$ ipython --no-banner

In [1]: import numpy as np

In [2]: from numpy import linalg as LA

In [3]: np.set_printoptions(precision=1, suppress=True, linewidth=200)

In [4]: tidy = lambda a: np.round(a, 1) + 0

In [5]: X = np.loadtxt("m.csv", delimiter=",")

In [6]: X
Out[6]: 
array([[ 1. , -2.5,  1.5, -0.9, -0.7,  0.6, -0.7,  0.9, -1. ],
       [ 0.2,  1.7, -1.8, -0.9, -0.2, -0.5,  0.3, -0.3, -1.2],
       [ 1.5, -1.5, -1.2,  0.5,  0.7,  0.9, -0.1,  0.1, -0.9],
       [ 0.7,  0.4, -0.6, -0.1,  0.9, -0.7, -1. ,  1.1,  0.9],
       [ 1.3,  0.5, -0.4, -1.4,  0.2,  0.8, -0.4,  0.4,  0.4],
       [-0.1, -0.8, -1.4,  0.8, -0.1, -0.5, -0.8,  1. ,  0.2],
       [-0.7,  0.2, -1. ,  1.6,  1.3, -0.6,  0. , -0.1,  0.3],
       [-0.7, -1.3,  0. , -1.2,  1. ,  1.4, -0.2, -0.1, -0.2],
       [ 0.3, -2.5, -0.6,  0.9,  0.6, -0.1,  1.2, -0.8,  0.3],
       [ 0.9, -1.6,  0.7,  1. ,  0.8,  2.3,  0.3, -0.5,  0. ],
       [-0.7, -0.4, -0.8,  0.3,  0.2,  0. ,  0.2, -0.4,  2.5],
       [-1.3,  0.7,  0.8,  1.5, -0.2,  1.3,  0.6, -0.7, -1.1],
       [-1. , -1.4,  0. ,  0.2,  0.3, -0.3, -0.3,  0.8,  0. ],
       [ 1.1,  0. , -0.6,  0.7, -0.8, -0.5, -0.1, -0.2,  0.6],
       [ 0.5,  0.9,  2.8,  0.5, -1.4,  0.8,  0.5, -0.7,  1.6]])

In [7]: x0 = np.array([-1, -1, -2, 1, -2, -2, 1, 2, -2])

In [8]: target = X @ x0

In [9]: tidy(LA.lstsq(X, target)[0])
Out[9]: array([-1., -1., -2.,  1., -2., -2.,  1.,  2., -2.])

In [10]: try:
    ...:     LA.solve(X, target)
    ...: except LA.LinAlgError as e:
    ...:     print(repr(e))
    ...: 
LinAlgError('Last 2 dimensions of the array must be square')

In [11]: rng = np.random.default_rng(840)

In [12]: target = target + 0.3 * rng.normal(size=15)

In [13]: tidy(target)
Out[13]: array([ 1.3,  4.2,  0.9, -0.8, -4.8,  7.1,  2.2, -4.1,  2.2, -6.6, -2.9, -0.6,  4.2,  1.6, -9.4])

In [14]: c, *_ = LA.lstsq(X, target)

In [15]: tidy(X.T @ (target - X @ c))
Out[15]: array([0., 0., 0., 0., 0., 0., 0., 0., 0.])

In [16]: c.round()
Out[16]: array([-1., -1., -2.,  1., -2., -2.,  1.,  2., -2.])

In [17]: tidy(c)
Out[17]: array([-1.1, -1. , -2. ,  1. , -2. , -2. ,  1.1,  2.4, -1.9])

In [18]: [round(float(LA.norm(LA.solve(X.T @ X + lam * np.eye(9), X.T @ target))), 2) for lam in (0, 1, 10, 100)]
Out[18]: [5.09, 4.19, 2.47, 0.59]
